$ ipython --no-banner

In [1]: import numpy as np

In [2]: from numpy import linalg as LA

In [3]: np.set_printoptions(precision=3, suppress=True, linewidth=120, floatmode="fixed")

In [4]: feats = np.array([[151, 71, 51], [71, 153, 39], [51, 39, 90]])

In [5]: vec = np.ones(3)

In [6]: for _ in range(3):
   ...:     vec = feats @ vec
   ...:     vec /= LA.norm(vec)
   ...:     print(round(vec @ feats @ vec, 3))
   ...: 
247.89
248.527
248.571

In [7]: print(np.round(LA.eigvalsh(feats)[-1], 3))
248.575

In [8]: print(np.kron(np.eye(2, dtype=int), feats))
[[151  71  51   0   0   0]
 [ 71 153  39   0   0   0]
 [ 51  39  90   0   0   0]
 [  0   0   0 151  71  51]
 [  0   0   0  71 153  39]
 [  0   0   0  51  39  90]]

In [9]: print(LA.eigvals(feats))
[248.575  84.383  61.043]

In [10]: print(round(LA.eigvals(feats).sum().real, 3))
394.0

In [11]: data = np.abs(np.array([[-6, -6, 6], [9, 3, -5], [5, 2, -3]])) + np.eye(3)

In [12]: data = data / data.sum(axis=1, keepdims=True)

In [13]: print(data)
[[0.368 0.316 0.316]
 [0.500 0.222 0.278]
 [0.455 0.182 0.364]]

In [14]: gram = data.T @ data

In [15]: print(gram)
[[0.592 0.310 0.421]
 [0.310 0.182 0.228]
 [0.421 0.228 0.309]]

In [16]: print(LA.matrix_rank(gram))
3

In [17]: print(round(np.trace(gram), 3), round(float((data ** 2).sum()), 3))
1.084 1.084

In [18]: print(LA.eigvalsh(gram)[::-1])
[1.063 0.016 0.006]

In [19]: print(np.diag(gram))
[0.592 0.182 0.309]

In [20]: print(LA.svd(data, compute_uv=False) ** 2)
[1.063 0.016 0.006]

In [21]: L = LA.cholesky(gram)

In [22]: print(round(float(np.prod(np.diag(L)) ** 2), 3), round(float(LA.det(gram)), 3))
0.0 0.0

In [23]: print(LA.eigvalsh(gram).min() > 0)
True

In [24]: print(L)
[[0.770 0.000 0.000]
 [0.403 0.141 0.000]
 [0.546 0.053 0.088]]

In [25]: print(L @ L.T)
[[0.592 0.310 0.421]
 [0.310 0.182 0.228]
 [0.421 0.228 0.309]]

In [26]: print(np.diag(L) ** 2)
[0.592 0.020 0.008]

In [27]: A2 = np.array([[-3, 3], [3, 4], [5, 3]])

In [28]: Z = np.array([[0, -2, -1, 2], [-2, -2, 1, 1]])

In [29]: rng = np.random.default_rng(96182)

In [30]: F = A2 @ Z + 0.1 * rng.normal(size=(3, 4))

In [31]: print(F)
[[ -5.903   0.104   6.145  -2.790]
 [ -7.946 -14.287   0.967   9.993]
 [ -5.981 -15.947  -2.176  12.950]]

In [32]: print(np.round(LA.norm(F, 2), 3))
28.648

In [33]: print(LA.norm(F, axis=0))
[11.565 21.411  6.590 16.593]

In [34]: print(LA.matrix_rank(F, rtol=0.1))
2

In [35]: print(LA.cond(F) > 100)
True

In [36]: print(np.argsort(-LA.norm(F, axis=0).round(6), kind="stable")[:3])
[1 3 0]

In [37]: vec = np.array([3, -2, -4, 0])

In [38]: h1 = np.maximum(F @ vec, 0)

In [39]: print(np.tanh(F @ vec))
[-1.000  0.700  1.000]

In [40]: print(h1)
[ 0.000  0.868 22.652]

In [41]: P = np.triu(np.array([[-3, 2, 2], [1, 1, -3], [2, -3, 0]]), 1) + np.eye(3)

In [42]: A2 = P @ data @ LA.inv(P)

In [43]: print(LA.matrix_rank(A2))
3

In [44]: print(round(float(np.trace(A2)), 3), np.round(np.trace(data), 3))
0.954 0.954

In [45]: print(P @ data - data @ P)
[[ 1.909  0.071  1.493]
 [-1.364 -1.545 -1.424]
 [ 0.000 -0.909 -0.364]]

In [46]: arr = np.array([[1, -1, 1, -1], [1, 0, 0, 0], [1, 1, 1, 1]])

In [47]: print(round(LA.norm(arr), 3))
3.0

In [48]: print(np.unravel_index(np.abs(arr).argmax(), arr.shape))
(np.int64(0), np.int64(0))

In [49]: print(arr - arr[0])
[[ 0  0  0  0]
 [ 0  1 -1  1]
 [ 0  2  0  2]]

In [50]: A2 = np.array([[-1, -2], [0, 2], [-2, 0], [2, -1]])

In [51]: print(np.vstack([arr, A2.T]).shape)
(5, 4)

In [52]: print(LA.matrix_rank(np.vstack([arr, A2.T])))
4

In [53]: print(A2.T @ arr.T)
[[-5 -1 -1]
 [-3 -2 -1]]

In [54]: print(np.einsum("ij,ij->i", arr, arr))
[4 1 4]

In [55]: print(np.einsum("ij->j", arr))
[3 0 2 0]

In [56]: print(LA.matrix_rank(arr @ A2))
2

In [57]: t = np.radians(36)

In [58]: r_ = np.eye(4)

In [59]: r_[3, 3] = r_[2, 2] = np.cos(t)

In [60]: r_[3, 2], r_[2, 3] = -np.sin(t), np.sin(t)

In [61]: print(r_)
[[ 1.000  0.000  0.000  0.000]
 [ 0.000  1.000  0.000  0.000]
 [ 0.000  0.000  0.809  0.588]
 [ 0.000  0.000 -0.588  0.809]]

In [62]: A2 = arr @ r_.T

In [63]: print(np.allclose(arr @ arr.T, A2 @ A2.T))
True

In [64]: print(np.abs(A2 - arr).max(axis=0))
[0.000 0.000 0.779 0.779]

In [65]: print(np.allclose(LA.norm(arr, axis=1), LA.norm(A2, axis=1)))
True

In [66]: M = np.load("a.npy")

In [67]: print(M)
[[-1 -3 -2 -2  3]
 [ 3  1  0  1 -1]
 [ 0  2 -1  2  3]
 [ 2  1  3 -1 -3]
 [11  1 -2  2 -1]]

In [68]: A2 = np.array([[-2, -5, 5], [-3, 5, 0]])

In [69]: Z = np.kron(A2, M)

In [70]: print(round(LA.norm(Z, 2), 3), np.round(LA.norm(A2, 2) * LA.norm(M, 2), 3))
98.739 98.739

In [71]: print(Z.shape)
(10, 15)
